>>> import numpy as np
>>> np.set_printoptions(precision=4, suppress=True, linewidth=120, legacy="1.25")
>>> M = np.loadtxt("w.csv", delimiter=",")
>>> M
array([[ 0.,  0.,  0.],
       [ 0.,  0.,  0.],
       [ 0.,  0.,  0.],
       [36.,  6., 16.],
       [ 0., 10., 12.],
       [ 4., 22., 24.],
       [13.,  8., 14.],
       [ 1.,  0.,  0.],
       [ 0.,  0.,  4.],
       [ 0., 10., 12.],
       [ 8.,  0.,  0.],
       [ 1.,  0.,  0.],
       [ 1.,  0.,  0.],
       [ 0.,  0.,  0.],
       [ 0.,  0.,  0.],
       [ 0.,  0.,  0.],
       [20., 14., 20.],
       [30.,  0.,  2.],
       [ 7.,  0.,  0.],
       [22.,  0.,  4.],
       [ 0.,  0.,  0.],
       [ 0.,  0.,  0.],
       [ 0., 16., 18.],
       [30.,  0.,  2.],
       [29.,  0., 10.],
       [12., 18., 22.]])
>>> x = np.array([2, -3, -1])
>>> np.linalg.norm(M @ x) <= np.linalg.norm(M, 2) * np.linalg.norm(x) + 1e-9
True
>>> M @ np.eye(3)[0]
array([ 0.,  0.,  0., 36.,  0.,  4., 13.,  1.,  0.,  0.,  8.,  1.,  1.,  0.,  0.,  0., 20., 30.,  7., 22.,  0.,  0.,
        0., 30., 29., 12.])
>>> x @ M
Traceback (most recent call last):
  File "<python-input-7>", line 1, in <module>
    x @ M
    ~~^~~
ValueError: matmul: Input operand 1 has a mismatch in its core dimension 0, with gufunc signature (n?,k),(k,m?)->(n?,m?) (size 26 is different from 3)
>>> M * x
array([[  0.,  -0.,  -0.],
       [  0.,  -0.,  -0.],
       [  0.,  -0.,  -0.],
       [ 72., -18., -16.],
       [  0., -30., -12.],
       [  8., -66., -24.],
       [ 26., -24., -14.],
       [  2.,  -0.,  -0.],
       [  0.,  -0.,  -4.],
       [  0., -30., -12.],
       [ 16.,  -0.,  -0.],
       [  2.,  -0.,  -0.],
       [  2.,  -0.,  -0.],
       [  0.,  -0.,  -0.],
       [  0.,  -0.,  -0.],
       [  0.,  -0.,  -0.],
       [ 40., -42., -20.],
       [ 60.,  -0.,  -2.],
       [ 14.,  -0.,  -0.],
       [ 44.,  -0.,  -4.],
       [  0.,  -0.,  -0.],
       [  0.,  -0.,  -0.],
       [  0., -48., -18.],
       [ 60.,  -0.,  -2.],
       [ 58.,  -0., -10.],
       [ 24., -54., -22.]])
>>> np.einsum("ij,j->i", M, x)
array([  0.,   0.,   0.,  38., -42., -82., -12.,   2.,  -4., -42.,  16.,   2.,   2.,   0.,   0.,   0., -22.,  58.,
        14.,  40.,   0.,   0., -66.,  58.,  48., -52.])
